$ python3 -q
>>> import numpy as np
>>> import numpy.linalg as la
>>> np.set_printoptions(precision=3, suppress=True, linewidth=100)
>>> rnd = lambda a: np.round(a, 3) + 0
>>> mat = np.array([[-9, -7, 0, 6],
...     [5, 3, -5, 2],
...     [5, 3, -5, 2],
...     [-3, 9, -3, -9],
...     [9, 0, -5, -8],
...     [4, -2, -1, 7]])
>>> print(mat)
[[-9 -7  0  6]
 [ 5  3 -5  2]
 [ 5  3 -5  2]
 [-3  9 -3 -9]
 [ 9  0 -5 -8]
 [ 4 -2 -1  7]]
>>> # row 2 repeats row 1
>>> U, sig = la.svd(mat)
Traceback (most recent call last):
  File "<python-input-7>", line 1, in <module>
    U, sig = la.svd(mat)
    ^^^^^^
ValueError: too many values to unpack (expected 2)
>>> U, sig, vt = la.svd(mat, full_matrices=False)
>>> print(rnd(np.cumsum(sig ** 2) / np.sum(sig ** 2)))
[0.567 0.86  0.953 1.   ]
>>> print(rnd(np.abs(vt[0])))
[0.53  0.496 0.312 0.613]
>>> print(rnd(sig / sig[0]))
[1.    0.719 0.405 0.289]
>>> print(U.shape, sig.shape, vt.shape)
(6, 4) (4,) (4, 4)
>>> print((sig > 1e-8).sum())
4
>>> print(rnd(U.T @ mat @ vt.T))
[[20.085  0.     0.     0.   ]
 [ 0.    14.443  0.     0.   ]
 [ 0.     0.     8.137  0.   ]
 [ 0.     0.     0.     5.812]]
>>> Y = np.c_[mat[:, :1] @ np.array([[-3]]), np.array([1, 1, -3, 2, -3, -3])]
>>> print(Y)
[[ 27   1]
 [-15   1]
 [-15  -3]
 [  9   2]
 [-27  -3]
 [-12  -3]]
>>> print(rnd(la.norm(la.qr(mat)[0].T @ Y, axis=0) ** 2 / ((Y ** 2).sum(axis=0) + 1e-12)))
[1.    0.696]
>>> x0 = np.array([2, 3])
>>> target = Y @ x0
>>> print(target)
[ 57 -27 -39  24 -63 -33]
>>> try:
...     la.solve(Y, target)
... except la.LinAlgError as e:
...     print(e)
... 
Last 2 dimensions of the array must be square
>>> print(rnd(la.lstsq(Y, target)[0]))
[2. 3.]
>>> print(rnd(la.solve(Y.T @ Y, Y.T @ target)))
[2. 3.]
>>> print(rnd(la.pinv(Y) @ Y))
[[1. 0.]
 [0. 1.]]
>>> rng = np.random.default_rng(17109)
>>> target = target + 0.1 * rng.normal(size=6)
>>> print(rnd(target))
[ 56.915 -27.018 -39.01   24.067 -62.886 -32.764]
>>> b, *_ = la.lstsq(Y, target)
>>> print(rnd(b))
[1.999 2.978]
>>> print(rnd(Y.T @ (target - Y @ b)))
[0. 0.]
>>> print(rnd(la.norm(target - Y @ b)))
0.222
>>> r0, v = mat[2], mat[3]
>>> print(r0 @ r0)
63
>>> print(r0 @ v)
9
>>> pr = (r0 @ v) / (r0 @ r0) * r0
>>> print(rnd((v - pr) @ r0))
0.0
>>> print(rnd(pr))
[ 0.714  0.429 -0.714  0.286]
>>> print(np.outer(r0, v))
[[-15  45 -15 -45]
 [ -9  27  -9 -27]
 [ 15 -45  15  45]
 [ -6  18  -6 -18]]
>>> print(rnd(la.norm(r0 + v) ** 2 + la.norm(r0 - v) ** 2))
486.0
>>> F = np.load("block6.npy")
>>> print(F)
[[-0.001 -0.169  0.103 -0.227]
 [ 0.021 -2.77   2.078 -4.18 ]
 [-0.005 -0.196  0.155 -0.34 ]
 [-0.019  6.119 -4.586  9.133]
 [ 0.017  3.621 -2.709  5.457]
 [ 0.025  4.807 -3.589  7.171]
 [-0.018 -4.58   3.406 -6.871]
 [-0.028 -3.544  2.714 -5.336]
 [-0.016 -2.834  2.1   -4.203]
 [-0.018 -6.651  5.01  -9.961]
 [ 0.     2.099 -1.59   3.189]
 [-0.029 -1.569  1.196 -2.353]
 [ 0.004  1.047 -0.785  1.604]
 [ 0.008  5.435 -4.094  8.129]
 [-0.028  3.41  -2.556  5.129]
 [ 0.012  1.518 -1.138  2.298]
 [ 0.015  2.186 -1.66   3.331]
 [ 0.016 -3.521  2.66  -5.278]
 [-0.011  6.163 -4.656  9.285]
 [-0.007 -0.533  0.425 -0.809]]
>>> idx = F[:, 2] > np.median(F[:, 2])
>>> r0 = F[idx].mean(axis=0) - F[~idx].mean(axis=0)
>>> print((((F - F.mean(axis=0)) @ r0 > 0) == idx).mean())
1.0
>>> d = la.norm(F[:, None] - F[None], axis=-1)
>>> print(d.shape)
(20, 20)
>>> P = F @ la.solve(F.T @ F, F.T)
>>> print(rnd(np.trace(P)))
4.0
>>> print(rnd(la.eigvalsh(P)))
[0. 0. 0. 0. 0. 0. 0. 0. 0. 0. 0. 0. 0. 0. 0. 0. 1. 1. 1. 1.]
>>> J = np.load("out9.npy")
>>> print(J)
[[ 0  1 -1  5 -1  5]
 [ 1 -4 -1  0 -4  5]
 [-1 -1  2 -1  2  1]
 [ 5  0 -1  6  0  4]
 [-1 -4  2  0 -2 -2]
 [ 5  5  1  4 -2 -4]]
>>> Y = J / np.sqrt((J ** 2).mean(axis=1, keepdims=True))
>>> print(la.matrix_rank(J - J.mean(axis=1, keepdims=True)))
5
>>> print(rnd(Y[2]))
[-0.707 -0.707  1.414 -0.707  1.414  0.707]
>>> Q, evecs = la.qr(J[:, :5])[0], la.qr(J[:, 5:])[0]
>>> sig = la.svd(Q.T @ evecs, compute_uv=False)
>>> print(rnd(np.degrees(np.arccos(sig.clip(0, 1)))))
[26.538]
>>> print(rnd(la.norm(Q @ Q.T - evecs @ evecs.T, 2)))
1.0
>>> ev, evecs = la.eigh(J)
>>> print(rnd(la.eigvalsh(J + 5 * np.eye(6))))
[-5.448 -1.011  1.887  6.789  8.691 17.091]
>>> print(np.abs(evecs[:, -1]).round(6).argmax())
3
>>> print(rnd(la.svd(J, compute_uv=False)))
[12.091 10.448  6.011  3.691  3.113  1.789]
>>> print(rnd(evecs.T @ evecs))
[[1. 0. 0. 0. 0. 0.]
 [0. 1. 0. 0. 0. 0.]
 [0. 0. 1. 0. 0. 0.]
 [0. 0. 0. 1. 0. 0.]
 [0. 0. 0. 0. 1. 0.]
 [0. 0. 0. 0. 0. 1.]]
>>> print(rnd(ev.sum()), np.trace(J))
-2.0 -2
>>> print((ev > 1e-8).sum(), (ev < -1e-8).sum())
3 3
